$ ipython --no-banner

In [1]: import numpy as np

In [2]: from numpy import linalg as LA

In [3]: np.set_printoptions(suppress=True, linewidth=200)

In [4]: J = np.load("layer17.npy")

In [5]: J
Out[5]: 
array([[ 0, -3],
       [ 0,  0]])

In [6]: np.round(LA.norm(J, axis=0), 2)
Out[6]: array([0., 3.])

In [7]: J @ J.T
Out[7]: 
array([[9, 0],
       [0, 0]])

In [8]: np.einsum("ii->", J)
Out[8]: np.int64(0)

In [9]: np.round(LA.det(J[::-1]), 2)
Out[9]: np.float64(0.0)

In [10]: print(np.round(LA.eigvals(J), 2))
[0. 0.]

In [11]: np.kron(np.eye(2, dtype=int), J)
Out[11]: 
array([[ 0, -3,  0,  0],
       [ 0,  0,  0,  0],
       [ 0,  0,  0, -3],
       [ 0,  0,  0,  0]])

In [12]: np.poly(J)
Out[12]: array([1., 0., 0.])

In [13]: np.round(LA.eigvals(J).sum().real, 2)
Out[13]: np.float64(0.0)

In [14]: np.einsum("ij,ji->", J, J)
Out[14]: np.int64(0)

In [15]: print(np.prod(np.diag(J)), round(float(LA.det(J)), 2))
0 0.0

In [16]: print(J @ J)
[[0 0]
 [0 0]]

In [17]: [int(LA.matrix_rank(LA.matrix_power(J, p))) for p in range(1, 3)]
Out[17]: [1, 0]

In [18]: W0 = np.loadtxt("m.csv", delimiter=",")

In [19]: W0
Out[19]: 
array([[ 0.,  0.,  0.,  0.,  0.,  0.,  0.],
       [ 0., -1.,  0.,  0.,  0.,  0.,  0.],
       [ 0.,  0.,  2.,  0.,  0.,  0.,  0.],
       [ 0.,  0.,  0.,  0.,  0.,  0.,  0.],
       [ 0.,  0.,  0.,  0.,  1.,  0.,  0.],
       [ 0.,  0.,  0.,  0.,  0.,  0.,  0.],
       [ 0.,  0.,  0.,  0.,  0.,  0.,  0.]])

In [20]: vals, V = LA.eigh(W0)

In [21]: vec = np.array([4, -1, 1, 0, -4, -5, -5])

In [22]: print((np.sign(V[:, -1].round(6)) == np.sign(V[0, -1].round(6))).astype(int))
[1 1 0 1 1 1 1]

In [23]: print(np.round(LA.eigvalsh(W0[1:, 1:]), 2))
[-1.  0.  0.  0.  1.  2.]

In [24]: [int(LA.matrix_rank(LA.matrix_power(W0, p))) for p in range(1, 8)]
Out[24]: [3, 3, 3, 3, 3, 3, 3]

In [25]: W0 @ W0
Out[25]: 
array([[0., 0., 0., 0., 0., 0., 0.],
       [0., 1., 0., 0., 0., 0., 0.],
       [0., 0., 4., 0., 0., 0., 0.],
       [0., 0., 0., 0., 0., 0., 0.],
       [0., 0., 0., 0., 1., 0., 0.],
       [0., 0., 0., 0., 0., 0., 0.],
       [0., 0., 0., 0., 0., 0., 0.]])

In [26]: print(np.round(np.sort(LA.eigvals(W0)), 2))
[-1.  0.  0.  0.  0.  1.  2.]

In [27]: np.prod(np.diag(W0)), round(LA.det(W0), 2)
Out[27]: (np.float64(-0.0), np.float64(0.0))

In [28]: Uu, sv, Vt = LA.svd(W0)

In [29]: print(np.argmax(sv[:-1] / (sv[1:] + 1e-6)) + 1)
3

In [30]: B = Uu[:, :3] @ np.diag(sv[:3]) @ Vt[:3]

In [31]: LA.matrix_rank(W0, rtol=0.05)
Out[31]: np.int64(3)

In [32]: LA.matrix_rank(B)
Out[32]: np.int64(3)

In [33]: B
Out[33]: 
array([[ 0.,  0.,  0.,  0.,  0.,  0.,  0.],
       [ 0., -1.,  0.,  0.,  0.,  0.,  0.],
       [ 0.,  0.,  2.,  0.,  0.,  0.,  0.],
       [ 0.,  0.,  0.,  0.,  0.,  0.,  0.],
       [ 0.,  0.,  0.,  0.,  1.,  0.,  0.],
       [ 0.,  0.,  0.,  0.,  0.,  0.,  0.],
       [ 0.,  0.,  0.,  0.,  0.,  0.,  0.]])

In [34]: np.round(np.sort(LA.eigvals(W0).real), 2)
Out[34]: array([-1.,  0.,  0.,  0.,  0.,  1.,  2.])

In [35]: (LA.matrix_power((W0 != 0) + (W0.T != 0) + np.eye(7), 7) > 0).astype(int)
Out[35]: 
array([[1, 0, 0, 0, 0, 0, 0],
       [0, 1, 0, 0, 0, 0, 0],
       [0, 0, 1, 0, 0, 0, 0],
       [0, 0, 0, 1, 0, 0, 0],
       [0, 0, 0, 0, 1, 0, 0],
       [0, 0, 0, 0, 0, 1, 0],
       [0, 0, 0, 0, 0, 0, 1]])

In [36]: np.flatnonzero(LA.matrix_power((W0 != 0) + (W0.T != 0) + np.eye(7), 7)[3])
Out[36]: array([3])

In [37]: W0 @ W0
Out[37]: 
array([[0., 0., 0., 0., 0., 0., 0.],
       [0., 1., 0., 0., 0., 0., 0.],
       [0., 0., 4., 0., 0., 0., 0.],
       [0., 0., 0., 0., 0., 0., 0.],
       [0., 0., 0., 0., 1., 0., 0.],
       [0., 0., 0., 0., 0., 0., 0.],
       [0., 0., 0., 0., 0., 0., 0.]])

In [38]: round(float(LA.det(W0)), 2)
Out[38]: 0.0

In [39]: Q, _ = LA.qr(np.array([[1.8, -1.1, -1.8, -1.6, 0.9, -0.3],
    ...:     [0.4, 1.1, 0.8, 0.4, 0.5, -1.6],
    ...:     [1.3, -0.8, -0.3, 0.1, -0.8, 0.6],
    ...:     [0.8, 0.0, 0.9, 0.3, 0.3, -1.4],
    ...:     [-0.6, 0.7, -2.1, 0.9, -0.5, -0.7],
    ...:     [0.5, 1.8, -0.2, 0.2, 0.6, 0.3]]))

In [40]: mat = -3 * Q

In [41]: print(mat.round(2))
[[ 2.14 -0.61 -1.34 -1.27 -0.73  0.28]
 [ 0.48  1.5   0.74  0.2  -0.67  2.34]
 [ 1.55 -0.45  0.04  1.89  1.66  0.27]
 [ 0.95  0.32  1.06  1.15 -1.91 -1.38]
 [-0.71  0.61 -2.33  1.44 -0.78  0.14]
 [ 0.6   2.39 -0.35 -0.62  1.   -1.2 ]]

In [42]: np.round(np.abs(LA.eigvals(mat)).max(), 2)
Out[42]: np.float64(3.0)

In [43]: np.allclose(mat @ mat.T, mat.T @ mat)
Out[43]: True

In [44]: np.round(np.trace(mat), 2)
Out[44]: np.float64(2.85)

In [45]: cov = mat.T @ mat

In [46]: LA.matrix_rank(cov)
Out[46]: np.int64(6)

In [47]: (mat @ mat.T).shape
Out[47]: (6, 6)

In [48]: np.round(np.diag(cov), 2)
Out[48]: array([9., 9., 9., 9., 9., 9.])

In [49]: cov.round(2) + 0
Out[49]: 
array([[9., 0., 0., 0., 0., 0.],
       [0., 9., 0., 0., 0., 0.],
       [0., 0., 9., 0., 0., 0.],
       [0., 0., 0., 9., 0., 0.],
       [0., 0., 0., 0., 9., 0.],
       [0., 0., 0., 0., 0., 9.]])

In [50]: np.round(LA.svd(mat, compute_uv=False), 2)
Out[50]: array([3., 3., 3., 3., 3., 3.])

In [51]: print(round(mat[:, 1] @ mat[:, 0], 2))
-0.0

In [52]: Uu, sv, Vt = LA.svd(mat, full_matrices=False)

In [53]: print(sv.round(2))
[3. 3. 3. 3. 3. 3.]

In [54]: (sv > 1e-8).sum()
Out[54]: np.int64(6)

In [55]: print(Uu.shape, sv.shape, Vt.shape)
(6, 6) (6,) (6, 6)

In [56]: data = np.load("run4.npy")

In [57]: data
Out[57]: 
array([[ 2,  1,  1, -1,  2],
       [-1,  0,  1, -1,  0],
       [-1,  0,  1, -1,  0],
       [ 1,  0,  2, -1,  1],
       [-1, -2,  1,  0,  0]])

In [58]: # rows 1 and 2 are equal

In [59]: rank = LA.matrix_rank(data)

In [60]: rank
Out[60]: np.int64(4)

In [61]: null = LA.svd(data)[2][rank:].T

In [62]: print([int(LA.matrix_rank(data[:i])) for i in range(1, len(data) + 1)])
[1, 2, 2, 3, 4]

In [63]: np.round(null @ null.T, 2)
Out[63]: 
array([[ 0.13, -0.13, -0.13, -0.25, -0.13],
       [-0.13,  0.13,  0.13,  0.25,  0.13],
       [-0.13,  0.13,  0.13,  0.25,  0.13],
       [-0.25,  0.25,  0.25,  0.5 ,  0.25],
       [-0.13,  0.13,  0.13,  0.25,  0.13]])

In [64]: np.round(null[:, 0] / null[np.abs(null[:, 0]).round(6).argmax(), 0], 2)
Out[64]: array([-0.5,  0.5,  0.5,  1. ,  0.5])

In [65]: rng = np.random.default_rng(28)

In [66]: labels = rng.permutation(5)

In [67]: labels
Out[67]: array([1, 3, 2, 4, 0])

In [68]: B = data[labels][:, labels]

In [69]: np.trace(B)
Out[69]: np.int64(2)

In [70]: print(np.diag(B))
[ 0 -1  1  0  2]

In [71]: round(float(LA.norm(data, 2) / LA.norm(data)), 2)
Out[71]: 0.75

In [72]: [round(float(x), 2) for x in LA.svd(data, compute_uv=False)[:3]]
Out[72]: [4.09, 3.2, 1.66]

In [73]: E = np.load("dump.npy")

In [74]: print(E)
[[2. 1. 0.]
 [0. 2. 1.]
 [0. 0. 2.]]

In [75]: r0 = np.array([1, 2, 0])

In [76]: np.cross(E[0, :3], E[1, :3])
Out[76]: array([ 1., -2.,  4.])

In [77]: np.convolve(E[0], r0)
Out[77]: array([2., 5., 2., 0., 0.])

In [78]: np.array([np.convolve(row, r0, "same") for row in E])
Out[78]: 
array([[5., 2., 0.],
       [2., 5., 2.],
       [0., 2., 4.]])

In [79]: Uu, sv, Vt = LA.svd(E, full_matrices=False)

In [80]: np.round(Vt @ Vt.T, 2) + 0
Out[80]: 
array([[1., 0., 0.],
       [0., 1., 0.],
       [0., 0., 1.]])

In [81]: np.round(Uu.T @ Uu, 2) + 0
Out[81]: 
array([[1., 0., 0.],
       [0., 1., 0.],
       [0., 0., 1.]])

In [82]: np.abs(Uu[:, 0]).round(6).argmax()
Out[82]: np.int64(1)

In [83]: print(round(np.sqrt((sv ** 2).sum()), 2), round(LA.norm(E), 2))
3.74 3.74

In [84]: sv.round(2)
Out[84]: array([2.76, 2.12, 1.36])

In [85]: np.round(Uu.T @ E @ Vt.T, 2) + 0
Out[85]: 
array([[2.76, 0.  , 0.  ],
       [0.  , 2.12, 0.  ],
       [0.  , 0.  , 1.36]])

In [86]: np.allclose(Uu * sv @ Vt, E)
Out[86]: True

In [87]: X = np.loadtxt("case17.csv", delimiter=",")

In [88]: print(X)
[[-0.98  3.   -3.    0.   -1.    3.  ]
 [-3.    0.02 -1.    0.    1.   -2.  ]
 [ 1.    0.    2.02  0.   -2.   -2.  ]
 [ 0.   -2.   -2.   -1.98  3.   -2.  ]
 [ 1.    0.    1.    0.   -0.98  3.  ]
 [-1.    3.   -3.    0.   -1.    3.02]]

In [89]: round(LA.norm(X[4], 1), 2), round(float(LA.norm(X[4], np.inf)), 2)
Out[89]: (np.float64(5.98), 3.0)

In [90]: np.round(LA.norm(X[4] - X[0]), 2)
Out[90]: np.float64(5.38)

In [91]: np.round(LA.norm(X, axis=0), 2)
Out[91]: array([3.6 , 4.69, 5.3 , 1.98, 4.12, 6.25])

In [92]: LA.norm(X, axis=1).argmax()
Out[92]: np.int64(5)

In [93]: round(float(LA.norm(X, "nuc")), 2)
Out[93]: 20.79

In [94]: Uu, sv, Vt = LA.svd(X)

In [95]: sv.round(2) + 0
Out[95]: array([8.28, 6.06, 3.61, 2.03, 0.82, 0.  ])

In [96]: np.argmax(sv[:-1] / (sv[1:] + 1e-6)) + 1
Out[96]: np.int64(5)

In [97]: B = Uu[:, :5] @ np.diag(sv[:5]) @ Vt[:5]

In [98]: LA.matrix_rank(B)
Out[98]: np.int64(5)

In [99]: np.round(LA.norm(X - B, 2), 2), np.round(sv[5], 2)
Out[99]: (np.float64(0.0), np.float64(0.0))

In [100]: blk = np.stack([X, 5 * X, X[::-1]])

In [101]: print(np.round(np.einsum("bij,cij->bc", blk, blk), 2))
[[ 123.04  615.21   24.04]
 [ 615.21 3076.06  120.2 ]
 [  24.04  120.2   123.04]]

In [102]: print(LA.matrix_rank(blk))
[6 6 6]

In [103]: LA.matrix_rank(blk.reshape(3, -1))
Out[103]: np.int64(2)

In [104]: (blk @ X.T).shape
Out[104]: (3, 6, 6)

In [105]: np.round(LA.det(blk), 2)
Out[105]: array([  -0.05, -821.22,    0.05])

In [106]: w1 = np.array([[2, 0, 1, 3],
     ...:     [-3, 3, -1, -3],
     ...:     [2, 0, -2, 3],
     ...:     [-3, 1, -2, 2],
     ...:     [1, 3, -3, -1],
     ...:     [1, 2, -1, -2]])

In [107]: b = np.array([4, -5, -7, 8])

In [108]: H = np.maximum(X @ w1 + b, 0)

In [109]: np.round((H > 0).mean(axis=0), 2)
Out[109]: array([0.5 , 0.33, 0.  , 0.5 ])

In [110]: (H > 0).astype(int)
Out[110]: 
array([[0, 1, 0, 0],
       [0, 0, 0, 0],
       [1, 0, 0, 1],
       [1, 0, 0, 1],
       [1, 0, 0, 1],
       [0, 1, 0, 0]])

In [111]: LA.matrix_rank(H)
Out[111]: np.int64(3)

In [112]: H.round(2)
Out[112]: 
array([[ 0.  ,  7.  ,  0.  ,  0.  ],
       [ 0.  ,  0.  ,  0.  ,  0.  ],
       [ 6.04,  0.  ,  0.  , 23.06],
       [12.94,  0.  ,  0.  ,  5.04],
       [10.02,  0.  ,  0.  ,  8.98],
       [ 0.  ,  7.04,  0.  ,  0.  ]])

In [113]: W2 = np.array([[8, 1], [0, 1], [2, -2], [6, -9]])

In [114]: np.round(H @ W2, 2)
Out[114]: 
array([[   0.  ,    7.  ],
       [   0.  ,    0.  ],
       [ 186.68, -201.5 ],
       [ 133.76,  -32.42],
       [ 134.04,  -70.8 ],
       [   0.  ,    7.04]])

In [115]: w1 @ W2
Out[115]: 
array([[ 36, -27],
       [-44,  29],
       [ 30, -21],
       [-16, -16],
       [ -4,  19],
       [ -6,  23]])

In [116]: (H @ W2).round(6).argmax(axis=1)
Out[116]: array([1, 0, 0, 0, 0, 1])

In [117]: def softmax(z):
     ...:     e = np.exp(z - z.max(axis=-1, keepdims=True))
     ...:     return e / e.sum(axis=-1, keepdims=True)
     ...: 

In [118]: softmax(X).sum(axis=1)
Out[118]: array([1., 1., 1., 1., 1., 1.])

In [119]: np.round(softmax(X[1]), 2)
Out[119]: array([0.01, 0.19, 0.07, 0.19, 0.51, 0.03])

In [120]: np.round(softmax(10 * X[1]), 2) + 0
Out[120]: array([0., 0., 0., 0., 1., 0.])

In [121]: att = X @ X.T / np.sqrt(6)

In [122]: np.round(softmax(att)[1] @ X, 2)
Out[122]: array([-2.76, -0.13, -1.08, -0.15,  1.15, -1.99])

In [123]: np.round(softmax(att + np.triu(np.full(att.shape, -np.inf), 1)), 2) + 0
Out[123]: 
array([[1.  , 0.  , 0.  , 0.  , 0.  , 0.  ],
       [0.  , 1.  , 0.  , 0.  , 0.  , 0.  ],
       [0.  , 0.  , 1.  , 0.  , 0.  , 0.  ],
       [0.  , 0.  , 0.  , 1.  , 0.  , 0.  ],
       [0.08, 0.  , 0.  , 0.  , 0.91, 0.  ],
       [0.49, 0.  , 0.  , 0.  , 0.  , 0.51]])

In [124]: M = np.array([[0.0, 2.0], [0.0, 0.0]])

In [125]: # row 0 dominates

In [126]: [int(LA.matrix_rank(LA.matrix_power(M, p))) for p in range(1, 3)]
Out[126]: [1, 0]

In [127]: np.prod(np.diag(M)), round(float(LA.det(M)), 2)
Out[127]: (np.float64(0.0), 0.0)

In [128]: np.round(LA.matrix_power(M - np.diag(np.diag(M)), 2), 2)
Out[128]: 
array([[0., 0.],
       [0., 0.]])

In [129]: np.abs(np.diag(LA.qr(M)[1])) > 1e-9
Out[129]: array([False, False])

In [130]: print(np.round(np.sort(np.abs(LA.eigvals(J))), 2))
[0. 0.]

In [131]: print(LA.matrix_power(J, 3))
[[0 0]
 [0 0]]

In [132]: np.trace(J)
Out[132]: np.int64(0)

In [133]: (J - J.T) / 2
Out[133]: 
array([[ 0. , -1.5],
       [ 1.5,  0. ]])

In [134]: Uu, sv, Vt = LA.svd(M)

In [135]: V = Vt[:(sv > 1e-8).sum()]

In [136]: vec = M[0] + -1 * M[1] + rng.integers(2) * np.eye(2)[1]

In [137]: vec
Out[137]: array([0., 3.])

In [138]: np.allclose(V.T @ V @ vec, vec)
Out[138]: True

In [139]: P = np.triu(np.array([[1, 2], [-2, -1]]), 1) + np.eye(2)

In [140]: B = P @ M @ LA.inv(P)

In [141]: P @ M - M @ P
Out[141]: 
array([[0., 0.],
       [0., 0.]])

In [142]: np.trace(B), np.trace(M)
Out[142]: (np.float64(0.0), np.float64(0.0))

In [143]: print(np.round(LA.det(B), 2))
0.0

In [144]: m1 = np.array([[0, 1, 1, 1, 1, 0],
     ...:     [1, 0, 1, 1, 0, 0],
     ...:     [1, 1, 0, 0, 1, 0],
     ...:     [1, 1, 0, 0, 1, 0],
     ...:     [1, 0, 1, 1, 0, 0],
     ...:     [0, 0, 0, 0, 0, 0]])

In [145]: # looks like rank 3

In [146]: Uu, sv, Vt = LA.svd(m1)

In [147]: V = Vt[:(sv > 1e-8).sum()]

In [148]: vec = m1[5] + -3 * m1[2] + rng.integers(2) * np.eye(6)[2]

In [149]: vec
Out[149]: array([-3., -3.,  1.,  0., -3.,  0.])

In [150]: np.allclose(V.T @ V @ vec, vec)
Out[150]: False

In [151]: LA.matrix_rank(np.vstack([m1, vec]))
Out[151]: np.int64(4)

In [152]: np.round(V.T @ V, 2) + 0
Out[152]: 
array([[1. , 0. , 0. , 0. , 0. , 0. ],
       [0. , 0.5, 0. , 0. , 0.5, 0. ],
       [0. , 0. , 0.5, 0.5, 0. , 0. ],
       [0. , 0. , 0.5, 0.5, 0. , 0. ],
       [0. , 0.5, 0. , 0. , 0.5, 0. ],
       [0. , 0. , 0. , 0. , 0. , 0. ]])

In [153]: np.round(np.diag(V.T @ V), 2)
Out[153]: array([1. , 0.5, 0.5, 0.5, 0.5, 0. ])
